$ python3 -q
>>> import numpy as np
>>> np.set_printoptions(precision=3, suppress=True, linewidth=100)
>>> rd = lambda a: np.round(a, 3) + 0
>>> M2 = np.array([[-2, 0, 3, -2], [2, 2, 1, 3], [2, -3, 0, -2], [2, -2, 3, 1]])
>>> M2[-1] = M2[0]
>>> F = M2 + 0.05 * np.eye(4)
>>> F
array([[-1.95,  0.  ,  3.  , -2.  ],
       [ 2.  ,  2.05,  1.  ,  3.  ],
       [ 2.  , -3.  ,  0.05, -2.  ],
       [-2.  ,  0.  ,  3.  , -1.95]])
>>> M2 = F / np.linalg.norm(F, axis=1, keepdims=True)
>>> cov = M2 @ M2.T
>>> (cov - 2 * np.eye(4)).round(6).argmax(axis=1)
array([3, 3, 0, 0])
>>> J = np.load("sample7.npy")
>>> print(J)
[[  5.402   0.375   7.429]
 [-14.603  -3.389 -11.873]
 [ 12.402   2.452  11.33 ]
 [  0.694  -1.225   5.25 ]
 [  7.187   2.169   4.011]
 [  2.717  -0.329   5.656]
 [ -2.308  -1.852   2.001]
 [ 11.338   1.636  12.316]
 [ -0.392  -1.071   2.35 ]
 [ 12.551   3.577   7.926]
 [  0.132  -0.056  -0.056]
 [ -9.781  -1.962  -9.548]
 [ 10.887   3.889   4.928]
 [-13.647  -3.233 -10.384]
 [ -9.878  -1.716  -9.566]
 [  8.782   0.732  10.752]
 [  9.166   1.789   8.214]
 [ 15.792   3.231  14.579]
 [-11.119  -2.817  -8.706]
 [ 11.66    3.707   6.237]
 [ -2.009  -0.897  -0.407]
 [  5.052   2.528  -0.413]]
>>> left, sv, vt = np.linalg.svd(J)
>>> np.argmax(sv[:-1] / (sv[1:] + 1e-6)) + 1
np.int64(2)
>>> M2 = left[:, :2] @ np.diag(sv[:2]) @ vt[:2]
>>> rd(np.linalg.norm(J - M2) / np.linalg.norm(J))
np.float64(0.007)
>>> rd(np.linalg.norm(J - M2, 2)), rd(sv[2])
(np.float64(0.433), np.float64(0.433))
>>> M2 = np.c_[J[:, :2] @ np.array([[-2, -1], [-2, -1]]), np.array([0, -2, 0, -2, -2, 2, 0, 1, 2, -2, 1, 1, -1, 1, 0, -1, 1, -1, 0, 1, -2, 1])]
>>> rd(M2)
array([[-11.554,  -5.777,   0.   ],
       [ 35.984,  17.992,  -2.   ],
       [-29.708, -14.854,   0.   ],
       [  1.062,   0.531,  -2.   ],
       [-18.712,  -9.356,  -2.   ],
       [ -4.776,  -2.388,   2.   ],
       [  8.32 ,   4.16 ,   0.   ],
       [-25.948, -12.974,   1.   ],
       [  2.926,   1.463,   2.   ],
       [-32.256, -16.128,  -2.   ],
       [ -0.152,  -0.076,   1.   ],
       [ 23.486,  11.743,   1.   ],
       [-29.552, -14.776,  -1.   ],
       [ 33.76 ,  16.88 ,   1.   ],
       [ 23.188,  11.594,   0.   ],
       [-19.028,  -9.514,  -1.   ],
       [-21.91 , -10.955,   1.   ],
       [-38.046, -19.023,  -1.   ],
       [ 27.872,  13.936,   0.   ],
       [-30.734, -15.367,   1.   ],
       [  5.812,   2.906,  -2.   ],
       [-15.16 ,  -7.58 ,   1.   ]])
>>> rd(np.linalg.norm(np.linalg.qr(J)[0].T @ M2, axis=0) ** 2 / ((M2 ** 2).sum(axis=0) + 1e-12))
array([1.   , 1.   , 0.019])
>>> cov = np.cov(J, rowvar=False)
>>> rd(np.corrcoef(J.T))
array([[1.   , 0.935, 0.942],
       [0.935, 1.   , 0.762],
       [0.942, 0.762, 1.   ]])
>>> rd(J.std(axis=0))
array([9.124, 2.305, 7.765])
>>> rd(np.linalg.eigvalsh(cov)[::-1])
array([150.444,   5.486,   0.008])
>>> np.argwhere(np.triu(np.abs(np.corrcoef(J.T)) > 0.8, 1))
array([[0, 1],
       [0, 2]])
>>> rd(np.polyfit(J[:, 0], J[:, 1], 1))
array([ 0.236, -0.194])
>>> np.argsort(-J.std(axis=0).round(6), kind="stable")
array([0, 2, 1])
>>> W2 = J[[9, 4]].astype(float)
>>> for _ in range(3):
...     z = np.linalg.norm(J[:, None] - W2, axis=-1).argmin(axis=1)
...     W2 = np.array([J[z == j].mean(axis=0) for j in range(2)])
... 
>>> z
array([0, 1, 0, 1, 0, 0, 1, 0, 1, 0, 1, 1, 0, 1, 1, 0, 0, 0, 1, 0, 1, 0])
>>> rd(W2)
array([[ 9.411,  2.146,  7.747],
       [-6.291, -1.822, -4.094]])
>>> M2 = W2 / np.linalg.norm(W2, axis=1, keepdims=True)
>>> cov = M2 @ M2.T
>>> print((cov - 2 * np.eye(2)).round(6).argmax(axis=1))
[1 0]
>>> np.argwhere(np.triu(np.abs(cov) > 0.95, 1))
array([[0, 1]])
>>> rd(cov)
array([[ 1.   , -0.992],
       [-0.992,  1.   ]])
>>> print((np.abs(cov) > 0.9).astype(int))
[[1 1]
 [1 1]]
>>> rd(np.linalg.norm(M2, axis=1))
array([1., 1.])
>>> E = np.load("data.npy")
>>> E
array([[ 3., -2.,  0.,  0.],
       [-2., -3., -2.,  0.],
       [ 0., -2.,  0., -2.],
       [ 0.,  0., -2.,  2.]])
>>> M2 = np.array([[-1, 0, 0], [3, 2, -2]])
>>> W2 = np.kron(M2, E)
>>> W2
array([[-3.,  2., -0., -0.,  0., -0.,  0.,  0.,  0., -0.,  0.,  0.],
       [ 2.,  3.,  2., -0., -0., -0., -0.,  0., -0., -0., -0.,  0.],
       [-0.,  2., -0.,  2.,  0., -0.,  0., -0.,  0., -0.,  0., -0.],
       [-0., -0.,  2., -2.,  0.,  0., -0.,  0.,  0.,  0., -0.,  0.],
       [ 9., -6.,  0.,  0.,  6., -4.,  0.,  0., -6.,  4., -0., -0.],
       [-6., -9., -6.,  0., -4., -6., -4.,  0.,  4.,  6.,  4., -0.],
       [ 0., -6.,  0., -6.,  0., -4.,  0., -4., -0.,  4., -0.,  4.],
       [ 0.,  0., -6.,  6.,  0.,  0., -4.,  4., -0., -0.,  4., -4.]])
>>> vec = np.array([2, 0, 0, 3])
>>> h1 = np.maximum(E @ vec, 0)
>>> np.maximum(E @ vec, 0) - np.maximum(-E @ vec, 0)
array([ 6., -4., -6.,  6.])
>>> rd(np.tanh(E @ vec))
array([ 1.   , -0.999, -1.   ,  1.   ])
>>> np.flatnonzero(h1 > 1e-9)
array([0, 3])
>>> r0 = np.array([0, 2, 1, 3])
>>> M2 = E + np.outer(r0, np.eye(4)[1])
>>> np.linalg.matrix_rank(np.linalg.inv(M2) - np.linalg.inv(E), tol=1e-8)
np.int64(1)
>>> np.linalg.matrix_rank(M2 - E)
np.int64(1)
>>> np.linalg.norm(E, axis=1).argmax()
np.int64(1)
>>> print(rd(np.linalg.norm(E) ** 2 / np.linalg.norm(E, 2) ** 2))
2.225
>>> rd(np.linalg.norm(E[0] - E[2]))
np.float64(3.606)
>>> print(rd(np.linalg.norm(E[0], 1)), rd(np.linalg.norm(E[0], np.inf)))
5.0 3.0
>>> E[0] @ E[2]
np.float64(4.0)
>>> np.zeros(4, 4)
Traceback (most recent call last):
  File "<python-input-57>", line 1, in <module>
    np.zeros(4, 4)
    ~~~~~~~~^^^^^^
TypeError: Cannot interpret '4' as a data type
>>> E.sum(axis=1)
array([ 1., -7., -4.,  0.])
>>> rd(np.linalg.svd(E, compute_uv=False))
array([4.546, 3.874, 3.173, 0.501])
>>> E.sum(axis=0)
array([ 1., -7., -4.,  0.])
>>> E[:, 4]
Traceback (most recent call last):
  File "<python-input-61>", line 1, in <module>
    E[:, 4]
    ~^^^^^^
IndexError: index 4 is out of bounds for axis 1 with size 4
>>> E[4]
Traceback (most recent call last):
  File "<python-input-62>", line 1, in <module>
    E[4]
    ~^^^
IndexError: index 4 is out of bounds for axis 0 with size 4
>>> arr = np.loadtxt("run0.csv", delimiter=",")
>>> arr
array([[-7.,  0.,  6.,  0.],
       [-6.,  0., 15.,  6.],
       [ 1.,  0.,  9.,  6.]])
>>> left, sv, vt = np.linalg.svd(arr)
>>> rd(sv)
array([21.156,  7.24 ,  0.   ])
>>> print(np.argmax(sv[:-1] / (sv[1:] + 1e-6)) + 1)
2
>>> M2 = left[:, :2] @ np.diag(sv[:2]) @ vt[:2]
>>> print(np.linalg.matrix_rank(arr, rtol=0.05))
2
>>> print(rd(np.linalg.norm(arr - M2) / np.linalg.norm(arr)))
0.0
>>> np.linalg.cond(arr) > 100
np.True_
>>> [round(float(x), 3) for x in np.linalg.svd(arr, compute_uv=False)[:3]]
[21.156, 7.24, 0.0]
>>> np.linalg.matrix_rank(arr, rtol=0.1)
np.int64(2)
>>> r0 = np.array([2, 6, 3, 5]) + 0.5
>>> mat = np.outer(r0, r0) / (r0 @ r0)
>>> rd(mat)
array([[0.069, 0.179, 0.096, 0.151],
       [0.179, 0.464, 0.25 , 0.393],
       [0.096, 0.25 , 0.135, 0.212],
       [0.151, 0.393, 0.212, 0.332]])
>>> w, evecs = np.linalg.eigh(mat)
>>> vec = np.array([4, 5, 0, 1])
>>> (np.sign(evecs[:, -1].round(6)) == np.sign(evecs[0, -1].round(6))).astype(int)
array([1, 1, 1, 1])
>>> print(rd(evecs * np.maximum(w, 0) @ evecs.T))
[[0.069 0.179 0.096 0.151]
 [0.179 0.464 0.25  0.393]
 [0.096 0.25  0.135 0.212]
 [0.151 0.393 0.212 0.332]]
>>> M2 = np.array([[3, 2, 1], [0, 3, 2], [2, 1, 3], [0, 1, 4]])
>>> rd(np.einsum("ij->j", mat))
array([0.495, 1.286, 0.692, 1.088])
>>> rd(np.einsum("ik,kj->ji", mat, M2))
array([[0.398, 1.036, 0.558, 0.876],
       [0.92 , 2.393, 1.288, 2.025],
       [1.319, 3.429, 1.846, 2.901]])
>>> rd(mat @ M2)
array([[0.398, 0.92 , 1.319],
       [1.036, 2.393, 3.429],
       [0.558, 1.288, 1.846],
       [0.876, 2.025, 2.901]])
>>> print(rd(np.einsum("ij,ij->i", mat, mat)))
[0.069 0.464 0.135 0.332]
>>> rd(np.einsum("ik,kj->ij", mat, M2))
array([[0.398, 0.92 , 1.319],
       [1.036, 2.393, 3.429],
       [0.558, 1.288, 1.846],
       [0.876, 2.025, 2.901]])
>>> print(np.linalg.matrix_rank(np.vstack([mat, M2.T])))
3
>>> data = np.loadtxt("arr.csv", delimiter=",")
>>> data
array([[ 0.,  2.,  0.],
       [ 1.,  2.,  1.],
       [ 2.,  4.,  3.],
       [ 4.,  6.,  5.],
       [ 5.,  8.,  5.],
       [ 7.,  9.,  6.],
       [ 7., 10.,  6.],
       [ 8., 12.,  6.],
       [ 8., 14.,  7.],
       [ 8., 16.,  7.],
       [ 8., 16.,  8.],
       [10., 16.,  8.],
       [10., 16.,  8.],
       [11., 16.,  9.],
       [11., 18., 11.],
       [11., 20., 13.],
       [12., 20., 13.],
       [12., 21., 13.],
       [14., 22., 14.],
       [16., 23., 14.],
       [17., 25., 16.],
       [19., 27., 16.],
       [20., 27., 18.],
       [22., 28., 18.],
       [24., 30., 20.],
       [26., 30., 20.]])
>>> np.linalg.matrix_rank(arr)
np.int64(2)
>>> arr.shape
(3, 4)
>>> arr.mean(axis=0)
array([-4.,  0., 10.,  4.])
>>> print(arr - arr[0])
[[0. 0. 0. 0.]
 [1. 0. 9. 6.]
 [8. 0. 3. 6.]]
>>> np.unravel_index(np.abs(arr).argmax(), arr.shape)
(np.int64(1), np.int64(2))
>>> proj = data @ np.linalg.solve(data.T @ data, data.T)
>>> rd(np.trace(proj))
np.float64(3.0)
>>> rd(np.linalg.eigvalsh(proj))
array([0., 0., 0., 0., 0., 0., 0., 0., 0., 0., 0., 0., 0., 0., 0., 0., 0., 0., 0., 0., 0., 0., 0.,
       1., 1., 1.])
>>> M2 = np.c_[data[:, :1] @ np.array([[2]]), np.array([3, 0, 3, 0, 2, 1, 0, 2, 0, 1, 0, 2, 3, 2, 0, 0, 1, 0, 1, 0, 1, 0, 1, 0, 3, 2])]
>>> M2
array([[ 0.,  3.],
       [ 2.,  0.],
       [ 4.,  3.],
       [ 8.,  0.],
       [10.,  2.],
       [14.,  1.],
       [14.,  0.],
       [16.,  2.],
       [16.,  0.],
       [16.,  1.],
       [16.,  0.],
       [20.,  2.],
       [20.,  3.],
       [22.,  2.],
       [22.,  0.],
       [22.,  0.],
       [24.,  1.],
       [24.,  0.],
       [28.,  1.],
       [32.,  0.],
       [34.,  1.],
       [38.,  0.],
       [40.,  1.],
       [44.,  0.],
       [48.,  3.],
       [52.,  2.]])
>>> rd(np.linalg.norm(np.linalg.qr(data)[0].T @ M2, axis=0) ** 2 / ((M2 ** 2).sum(axis=0) + 1e-12))
array([1.   , 0.388])
>>> print(np.linalg.matrix_rank(M2))
2
>>> K = np.load("mat.npy")
>>> K
array([[ 0,  0,  0],
       [-6, -2,  3],
       [-4, -1, -1],
       [-3, -1,  2],
       [-3, -1,  1],
       [ 0,  0,  0],
       [-3, -1,  1],
       [-1,  0, -3],
       [ 0,  0,  0],
       [ 0,  0,  0],
       [-3, -1,  2],
       [-3, -1,  1],
       [-1,  0, -3],
       [ 0,  0,  0],
       [-1,  0, -3],
       [-1,  0, -3],
       [ 0,  0,  0],
       [ 0,  0,  0],
       [-3, -1,  2],
       [-3, -1,  2],
       [-3, -1,  1],
       [-1,  0, -3],
       [-6, -2,  3]])
>>> z = K[:, 2] > np.median(K[:, 2])
>>> r0 = K[z].mean(axis=0) - K[~z].mean(axis=0)
>>> rd((((K - K.mean(axis=0)) @ r0 > 0) == z).mean())
np.float64(0.957)
>>> z.astype(int)
array([0, 1, 0, 1, 1, 0, 1, 0, 0, 0, 1, 1, 0, 0, 0, 0, 0, 0, 1, 1, 1, 0, 1])
>>> proj = K @ np.linalg.solve(K.T @ K, K.T)
>>> rd(np.trace(proj))
np.float64(3.0)
>>> print(rd(np.linalg.eigvalsh(proj)))
[0. 0. 0. 0. 0. 0. 0. 0. 0. 0. 0. 0. 0. 0. 0. 0. 0. 0. 0. 0. 1. 1. 1.]
>>> r0 = np.array([0, 0, 2, -2, 1])
>>> r1 = np.array([0, 3, 0, 2])
>>> feats = np.outer(r0, r1)
>>> feats
array([[ 0,  0,  0,  0],
       [ 0,  0,  0,  0],
       [ 0,  6,  0,  4],
       [ 0, -6,  0, -4],
       [ 0,  3,  0,  2]])
>>> feats.reshape(5, 5)
Traceback (most recent call last):
  File "<python-input-115>", line 1, in <module>
    feats.reshape(5, 5)
    ~~~~~~~~~~~~~^^^^^^
ValueError: cannot reshape array of size 20 into shape (5,5)
>>> feats.ravel(order="F")
array([ 0,  0,  0,  0,  0,  0,  0,  6, -6,  3,  0,  0,  0,  0,  0,  0,  0,  4, -4,  2])
>>> T = feats.reshape(5, 2, -1)
>>> T[:, 0]
array([[ 0,  0],
       [ 0,  0],
       [ 0,  6],
       [ 0, -6],
       [ 0,  3]])
